$ python3 -q
>>> import numpy as np
>>> np.set_printoptions(precision=3, suppress=True, linewidth=140)
>>> tidy = lambda a: np.round(a, 3) + 0
>>> feats = np.load("run15.npy")
>>> feats
array([[-8,  9, -3,  1],
       [ 9, -8,  2, -2],
       [-3,  2, -4,  8],
       [ 1, -2,  8,  0]])
>>> Uu, sig, Vh = np.linalg.svd(feats, full_matrices=False)
>>> tidy(Uu.T @ feats @ Vh.T)
array([[18.937,  0.   ,  0.   ,  0.   ],
       [ 0.   ,  8.322,  0.   ,  0.   ],
       [ 0.   ,  0.   ,  6.439,  0.   ],
       [ 0.   ,  0.   ,  0.   ,  0.82 ]])
>>> (sig > 1e-8).sum()
np.int64(4)
>>> tidy(np.sqrt((sig ** 2).sum())), tidy(np.linalg.norm(feats))
(np.float64(21.679), np.float64(21.679))
>>> Uu.shape, sig.shape, Vh.shape
((4, 4), (4,), (4, 4))
>>> tidy(sig)
array([18.937,  8.322,  6.439,  0.82 ])
>>> tidy(sig / sig[0])
array([1.   , 0.439, 0.34 , 0.043])
>>> tidy(Uu.T @ Uu)
array([[1., 0., 0., 0.],
       [0., 1., 0., 0.],
       [0., 0., 1., 0.],
       [0., 0., 0., 1.]])
>>> (feats - feats.T) / 2
array([[0., 0., 0., 0.],
       [0., 0., 0., 0.],
       [0., 0., 0., 0.],
       [0., 0., 0., 0.]])
>>> np.linalg.matrix_power(feats, 4)
array([[ 53473, -53020,  27510, -19850],
       [-53020,  52683, -27505,  19315],
       [ 27510, -27505,  18503, -12165],
       [-19850,  19315, -12165,  10463]])
>>> np.trace(feats)
np.int64(-20)
>>> feats @ feats
array([[ 155, -152,   62,  -50],
       [-152,  153,  -67,   41],
       [  62,  -67,   93,  -39],
       [ -50,   41,  -39,   69]])
>>> (feats + feats.T) / 2
array([[-8.,  9., -3.,  1.],
       [ 9., -8.,  2., -2.],
       [-3.,  2., -4.,  8.],
       [ 1., -2.,  8.,  0.]])
>>> tidy(np.sort(np.abs(np.linalg.eigvals(feats))))
array([ 0.82 ,  6.439,  8.322, 18.937])
>>> tidy(np.linalg.eigvalsh(feats).min())
np.float64(-18.937)
>>> [round(float(np.linalg.det(feats[:i, :i])), 2) + 0 for i in range(1, 5)]
[-8.0, -17.0, 64.0, 832.0]
>>> data = np.array([[5, 6, 7, 8, 9],
...     [10, 11, 12, 13, 14],
...     [15, 16, 17, 18, 19],
...     [20, 21, 22, 23, 24],
...     [25, 26, 27, 28, 29],
...     [30, 31, 32, 33, 34],
...     [35, 36, 37, 38, 39],
...     [40, 41, 42, 43, 44],
...     [45, 46, 47, 48, 49]])
>>> Uu, sig, Vh = np.linalg.svd(data)
>>> vecs = Vh[:(sig > 1e-8).sum()]
>>> rng = np.random.default_rng(4484)
>>> x = data[5] + 2 * data[4] + rng.integers(2) * np.eye(5)[0]
>>> x
array([81., 83., 86., 89., 92.])
>>> np.allclose(vecs.T @ vecs @ x, x)
False
>>> tidy(vecs.T @ vecs)
array([[ 0.6,  0.4,  0.2,  0. , -0.2],
       [ 0.4,  0.3,  0.2,  0.1,  0. ],
       [ 0.2,  0.2,  0.2,  0.2,  0.2],
       [ 0. ,  0.1,  0.2,  0.3,  0.4],
       [-0.2,  0. ,  0.2,  0.4,  0.6]])
>>> r = np.linalg.matrix_rank(data)
>>> r
np.int64(2)
>>> ns = np.linalg.svd(data)[2][r:].T
>>> np.allclose(data @ ns, 0)
True
>>> tidy(ns @ ns.T)
array([[ 0.4, -0.4, -0.2,  0. ,  0.2],
       [-0.4,  0.7, -0.2, -0.1,  0. ],
       [-0.2, -0.2,  0.8, -0.2, -0.2],
       [ 0. , -0.1, -0.2,  0.7, -0.4],
       [ 0.2,  0. , -0.2, -0.4,  0.4]])
>>> [int(np.linalg.matrix_rank(np.delete(data, i, axis=0))) for i in range(9)]
[2, 2, 2, 2, 2, 2, 2, 2, 2]
>>> [int(np.linalg.matrix_rank(data[:, :j + 1])) for j in range(5)]
[1, 2, 2, 2, 2]
>>> ns.shape
(5, 3)
>>> K = np.array([[4.0, 1.0, 0.0, 0.0, 0.0, 0.0],
...     [0.0, 4.0, 1.0, 0.0, 0.0, 0.0],
...     [0.0, 0.0, 4.0, 1.0, 0.0, 0.0],
...     [0.0, 0.0, 0.0, 4.0, 1.0, 0.0],
...     [0.0, 0.0, 0.0, 0.0, 4.0, 1.0],
...     [0.0, 0.0, 0.0, 0.0, 0.0, 4.0]])
>>> w1 = np.array([[3, 0], [-3, 2], [0, -2], [2, -1], [-1, -1], [-1, -3]])
>>> c = np.array([2, -2])
>>> hid = np.maximum(K @ w1 + c, 0)
>>> hid
array([[11.,  0.],
       [ 0.,  4.],
       [ 4.,  0.],
       [ 9.,  0.],
       [ 0.,  0.],
       [ 0.,  0.]])
>>> Z = np.array([[0, 3], [1, 1]])
>>> (hid @ Z).round(6).argmax(axis=1)
array([1, 0, 1, 1, 0, 0])
